$ ipython --no-banner

In [1]: import numpy as np

In [2]: from numpy import linalg as LA

In [3]: np.set_printoptions(suppress=True, linewidth=140)

In [4]: def rd(a):
   ...:     return np.round(a, 2) + 0
   ...: 

In [5]: Z = np.array([[0.2, 0.3, -0.3, 0.0], [0.4, -0.7, -0.1, -0.4]])

In [6]: rng = np.random.default_rng(8925)

In [7]: A = np.array([[2, -1],
   ...:     [-2, -2],
   ...:     [0, -2],
   ...:     [2, -2],
   ...:     [-1, 1],
   ...:     [-1, 2],
   ...:     [-2, -1],
   ...:     [-1, 2],
   ...:     [-1, 1],
   ...:     [-2, -2],
   ...:     [1, 2],
   ...:     [-2, -1],
   ...:     [1, 1],
   ...:     [0, 0],
   ...:     [-1, 1],
   ...:     [-2, -1],
   ...:     [-2, 2],
   ...:     [2, -1],
   ...:     [1, -2],
   ...:     [0, -2],
   ...:     [0, 1]]) @ Z + 0.1 * rng.normal(size=(21, 4))

In [8]: rd(A)
Out[8]: 
array([[-0.02,  1.35, -0.63,  0.28],
       [-1.39,  0.95,  0.83,  0.88],
       [-0.94,  1.28,  0.23,  0.75],
       [-0.6 ,  1.85, -0.16,  0.83],
       [ 0.23, -0.99,  0.22, -0.43],
       [ 0.64, -1.62,  0.06, -0.9 ],
       [-0.78, -0.15,  0.83,  0.39],
       [ 0.56, -1.64, -0.05, -0.8 ],
       [ 0.2 , -1.06,  0.22, -0.43],
       [-1.14,  1.04,  0.82,  0.64],
       [ 1.25, -1.01, -0.44, -0.89],
       [-0.68,  0.14,  0.64,  0.49],
       [ 0.54, -0.33, -0.34, -0.7 ],
       [-0.12,  0.14,  0.03, -0.01],
       [ 0.27, -0.96,  0.21, -0.39],
       [-0.86,  0.11,  0.67,  0.36],
       [ 0.34, -2.12,  0.38, -0.79],
       [ 0.02,  1.47, -0.48,  0.61],
       [-0.66,  1.5 , -0.14,  0.66],
       [-0.89,  1.42,  0.2 ,  0.79],
       [ 0.43, -0.71,  0.09, -0.44]])

In [9]: hat = A @ LA.solve(A.T @ A, A.T)

In [10]: rd(np.trace(hat))
Out[10]: np.float64(4.0)

In [11]: rd(hat @ A[:, 0])
Out[11]: 
array([-0.02, -1.39, -0.94, -0.6 ,  0.23,  0.64, -0.78,  0.56,  0.2 , -1.14,  1.25, -0.68,  0.54, -0.12,  0.27, -0.86,  0.34,  0.02, -0.66,
       -0.89,  0.43])

In [12]: X = np.array([[7, 2, 5, 8], [5, -4, -5, -6], [-2, 0, 0, 1], [6, -4, -3, 3]])

In [13]: X
Out[13]: 
array([[ 7,  2,  5,  8],
       [ 5, -4, -5, -6],
       [-2,  0,  0,  1],
       [ 6, -4, -3,  3]])

In [14]: U, sigma, vt = LA.svd(X)

In [15]: rd(sigma)
Out[15]: array([13.2 , 11.47,  3.62,  0.06])

In [16]: np.argmax(sigma[:-1] / (sigma[1:] + 1e-6)) + 1
Out[16]: np.int64(3)

In [17]: Y = U[:, :3] @ np.diag(sigma[:3]) @ vt[:3]

In [18]: LA.matrix_rank(Y)
Out[18]: np.int64(3)

In [19]: rd(np.abs(X - Y).max())
Out[19]: np.float64(0.04)

In [20]: theta = np.radians(90)

In [21]: Rm = np.eye(4)

In [22]: Rm[0, 0] = Rm[3, 3] = np.cos(theta)

In [23]: Rm[0, 3], Rm[3, 0] = -np.sin(theta), np.sin(theta)

In [24]: rd(Rm)
Out[24]: 
array([[ 0.,  0.,  0., -1.],
       [ 0.,  1.,  0.,  0.],
       [ 0.,  0.,  1.,  0.],
       [ 1.,  0.,  0.,  0.]])

In [25]: Y = X @ Rm.T

In [26]: rd(LA.det(Rm)), np.trace(Rm)
Out[26]: (np.float64(1.0), np.float64(2.0))

In [27]: rd(Y)
Out[27]: 
array([[-8.,  2.,  5.,  7.],
       [ 6., -4., -5.,  5.],
       [-1.,  0.,  0., -2.],
       [-3., -4., -3.,  6.]])

In [28]: np.abs(Y - X).max(axis=0)
Out[28]: array([15.,  0.,  0., 11.])
